$ python3 -q
>>> import numpy as np
>>> import numpy.linalg as la
>>> np.set_printoptions(precision=2, suppress=True, linewidth=200, floatmode="fixed")
>>> rng = np.random.default_rng(294)
>>> labels = rng.integers(0, 2, 3)
>>> K = np.array([[4, 3, 1], [3, 1, 0], [3, -2, -5]]) * (labels[:, None] == labels)
>>> print(K)
[[ 4  0  1]
 [ 0  1  0]
 [ 3  0 -5]]
>>> u = np.array([0, 0, 1])
>>> print(np.convolve(K[1], u))
[0 0 0 1 0]
>>> print(np.array([np.convolve(row, u, "same") for row in K]))
[[0 4 0]
 [0 0 1]
 [0 3 0]]
>>> print(np.correlate(K[1], K[2], "full"))
[ 0 -5  0  3  0]
>>> print(np.polyval(u, K[1]))
[1 1 1]
>>> data = np.loadtxt("w.csv", delimiter=",")
>>> print(data)
[[-0.46 -0.63 -0.63]
 [-0.63  0.73 -0.27]
 [-0.63 -0.27  0.73]]
>>> # columns are unit length and at right angles
>>> print(la.pinv(data))
[[-0.46 -0.63 -0.63]
 [-0.63  0.73 -0.27]
 [-0.63 -0.27  0.73]]
>>> print(np.round(data @ data.T, 2) + 0)
[[1.00 0.00 0.00]
 [0.00 1.00 0.00]
 [0.00 0.00 1.00]]
>>> print(round(float(data[:, 0] @ data[:, 2]), 2))
0.0
>>> print(la.norm(data, axis=0))
[1.00 1.00 1.00]
>>> t3 = np.stack([K, -1 * K, K[::-1]])
>>> print(la.det(t3))
[-23.00  23.00  23.00]
>>> print(t3.shape)
(3, 3, 3)
>>> u = np.array([5, -2, 2, -4, 3, 3, -3, -2, -2])
>>> m1 = u[np.abs(np.subtract.outer(np.arange(9), np.arange(9)))]
>>> print(m1)
[[ 5 -2  2 -4  3  3 -3 -2 -2]
 [-2  5 -2  2 -4  3  3 -3 -2]
 [ 2 -2  5 -2  2 -4  3  3 -3]
 [-4  2 -2  5 -2  2 -4  3  3]
 [ 3 -4  2 -2  5 -2  2 -4  3]
 [ 3  3 -4  2 -2  5 -2  2 -4]
 [-3  3  3 -4  2 -2  5 -2  2]
 [-2 -3  3  3 -4  2 -2  5 -2]
 [-2 -2 -3  3  3 -4  2 -2  5]]
>>> print(la.matrix_power(m1, 2))
[[ 84 -34  17 -48  40  12 -14 -16 -39]
 [-34  84 -42  19 -48  40  10  -6 -16]
 [ 17 -42  84 -56  31 -36  26  10 -14]
 [-48  19 -56  91 -59  28 -36  40  12]
 [ 40 -48  31 -59  91 -59  31 -48  40]
 [ 12  40 -36  28 -59  91 -56  19 -48]
 [-14  10  26 -36  31 -56  84 -42  17]
 [-16  -6  10  40 -48  19 -42  84 -34]
 [-39 -16 -14  12  40 -48  17 -34  84]]
>>> print((m1 + m1.T) / 2)
[[ 5.00 -2.00  2.00 -4.00  3.00  3.00 -3.00 -2.00 -2.00]
 [-2.00  5.00 -2.00  2.00 -4.00  3.00  3.00 -3.00 -2.00]
 [ 2.00 -2.00  5.00 -2.00  2.00 -4.00  3.00  3.00 -3.00]
 [-4.00  2.00 -2.00  5.00 -2.00  2.00 -4.00  3.00  3.00]
 [ 3.00 -4.00  2.00 -2.00  5.00 -2.00  2.00 -4.00  3.00]
 [ 3.00  3.00 -4.00  2.00 -2.00  5.00 -2.00  2.00 -4.00]
 [-3.00  3.00  3.00 -4.00  2.00 -2.00  5.00 -2.00  2.00]
 [-2.00 -3.00  3.00  3.00 -4.00  2.00 -2.00  5.00 -2.00]
 [-2.00 -2.00 -3.00  3.00  3.00 -4.00  2.00 -2.00  5.00]]
>>> print(np.trace(m1))
45
